% python3 -q
>>> import numpy as np
>>> np.set_printoptions(suppress=True, linewidth=160)
>>> theta = np.deg2rad(120)
>>> J = np.eye(6)
>>> J[np.ix_([0, 3], [0, 3])] = [[np.cos(theta), -np.sin(theta)], [np.sin(theta), np.cos(theta)]]
>>> J.round(3)
array([[-0.5  ,  0.   ,  0.   , -0.866,  0.   ,  0.   ],
       [ 0.   ,  1.   ,  0.   ,  0.   ,  0.   ,  0.   ],
       [ 0.   ,  0.   ,  1.   ,  0.   ,  0.   ,  0.   ],
       [ 0.866,  0.   ,  0.   , -0.5  ,  0.   ,  0.   ],
       [ 0.   ,  0.   ,  0.   ,  0.   ,  1.   ,  0.   ],
       [ 0.   ,  0.   ,  0.   ,  0.   ,  0.   ,  1.   ]])
>>> round(float(np.trace(J)), 3)
3.0
>>> np.allclose(J @ J.T, J.T @ J)
True
>>> np.round(np.sort(np.abs(np.linalg.eigvals(J))), 3)
array([1., 1., 1., 1., 1., 1.])
>>> np.allclose(J, J.T)
False
>>> np.round(np.linalg.det(J), 3)
np.float64(1.0)
>>> np.round((J + J.T) / 2, 3)
array([[-0.5,  0. ,  0. ,  0. ,  0. ,  0. ],
       [ 0. ,  1. ,  0. ,  0. ,  0. ,  0. ],
       [ 0. ,  0. ,  1. ,  0. ,  0. ,  0. ],
       [ 0. ,  0. ,  0. , -0.5,  0. ,  0. ],
       [ 0. ,  0. ,  0. ,  0. ,  1. ,  0. ],
       [ 0. ,  0. ,  0. ,  0. ,  0. ,  1. ]])
>>> round(np.abs(np.linalg.eigvals(J)).max(), 3)
np.float64(1.0)
>>> np.round(J @ J, 3)
array([[-0.5  ,  0.   ,  0.   ,  0.866,  0.   ,  0.   ],
       [ 0.   ,  1.   ,  0.   ,  0.   ,  0.   ,  0.   ],
       [ 0.   ,  0.   ,  1.   ,  0.   ,  0.   ,  0.   ],
       [-0.866,  0.   ,  0.   , -0.5  ,  0.   ,  0.   ],
       [ 0.   ,  0.   ,  0.   ,  0.   ,  1.   ,  0.   ],
       [ 0.   ,  0.   ,  0.   ,  0.   ,  0.   ,  1.   ]])
>>> J[:, 4] @ J[:, 2]
np.float64(0.0)
>>> np.round(J.T @ J, 3) + 0
array([[1., 0., 0., 0., 0., 0.],
       [0., 1., 0., 0., 0., 0.],
       [0., 0., 1., 0., 0., 0.],
       [0., 0., 0., 1., 0., 0.],
       [0., 0., 0., 0., 1., 0.],
       [0., 0., 0., 0., 0., 1.]])
>>> np.round(np.linalg.pinv(J), 3)
array([[-0.5  ,  0.   ,  0.   ,  0.866,  0.   ,  0.   ],
       [ 0.   ,  1.   ,  0.   ,  0.   ,  0.   ,  0.   ],
       [ 0.   ,  0.   ,  1.   ,  0.   ,  0.   ,  0.   ],
       [-0.866,  0.   ,  0.   , -0.5  ,  0.   ,  0.   ],
       [ 0.   ,  0.   ,  0.   ,  0.   ,  1.   ,  0.   ],
       [ 0.   ,  0.   ,  0.   ,  0.   ,  0.   ,  1.   ]])
>>> np.round(np.linalg.det(J), 3)
np.float64(1.0)
>>> (np.linalg.matrix_power((J != 0) + (J.T != 0) + np.eye(6), 6) > 0).astype(int)
array([[1, 0, 0, 1, 0, 0],
       [0, 1, 0, 0, 0, 0],
       [0, 0, 1, 0, 0, 0],
       [1, 0, 0, 1, 0, 0],
       [0, 0, 0, 0, 1, 0],
       [0, 0, 0, 0, 0, 1]])
>>> np.round(np.sort(np.linalg.eigvals(J).real), 3)
array([-0.5, -0.5,  1. ,  1. ,  1. ,  1. ])
>>> np.flatnonzero(np.linalg.matrix_power((J != 0) + (J.T != 0) + np.eye(6), 6)[5])
array([5])
>>> x0 = np.array([1, -2, 0, -1, 0, -1])
>>> y = J @ x0
>>> y.round(3)
array([ 0.366, -2.   ,  0.   ,  1.366,  0.   , -1.   ])
>>> np.round(np.linalg.solve(J.T, J[5]), 3)
array([-0.,  0.,  0.,  0.,  0.,  1.])
>>> np.round(np.linalg.solve(J, y + J[:, 3]), 3) + 0
array([ 1., -2.,  0.,  0.,  0., -1.])
>>> K = np.loadtxt("sample19.csv", delimiter=",")
>>> K
array([[-0.614, -0.894,  0.769],
       [-1.758,  2.941, -1.684],
       [ 1.28 , -2.341,  1.594],
       [ 0.516, -3.092,  2.16 ],
       [-1.788,  3.75 , -2.644],
       [-0.177, -0.403,  0.337],
       [-1.212,  0.797, -0.311],
       [ 1.95 , -2.863,  1.51 ],
       [ 0.032,  0.275, -0.109],
       [ 0.372, -0.803,  0.484],
       [-2.593,  4.355, -2.653],
       [-1.769,  2.312, -1.284],
       [-1.575,  2.004, -1.035],
       [-0.347,  2.457, -2.234],
       [-0.481,  0.863, -0.443],
       [-0.681,  0.362, -0.071],
       [ 0.107, -1.068,  0.71 ],
       [-0.934,  1.12 , -0.725],
       [ 2.997, -5.177,  3.585],
       [ 0.879, -1.197,  0.722],
       [ 2.398, -4.384,  2.86 ],
       [ 1.733,  0.483, -0.824],
       [ 0.786, -0.59 ,  0.299],
       [ 0.285, -0.299,  0.223],
       [-2.387,  2.359, -1.402]])
>>> Xc = (K - K.mean(axis=0)) / K.std(axis=0)
>>> np.round(Xc.std(axis=0), 3)
array([1., 1., 1.])
>>> beta = np.linalg.lstsq(np.delete(Xc, 0, axis=1), Xc[:, 0])[0]
>>> round(float(1 - np.var(Xc[:, 0] - np.delete(Xc, 0, axis=1) @ beta)), 3)
0.919
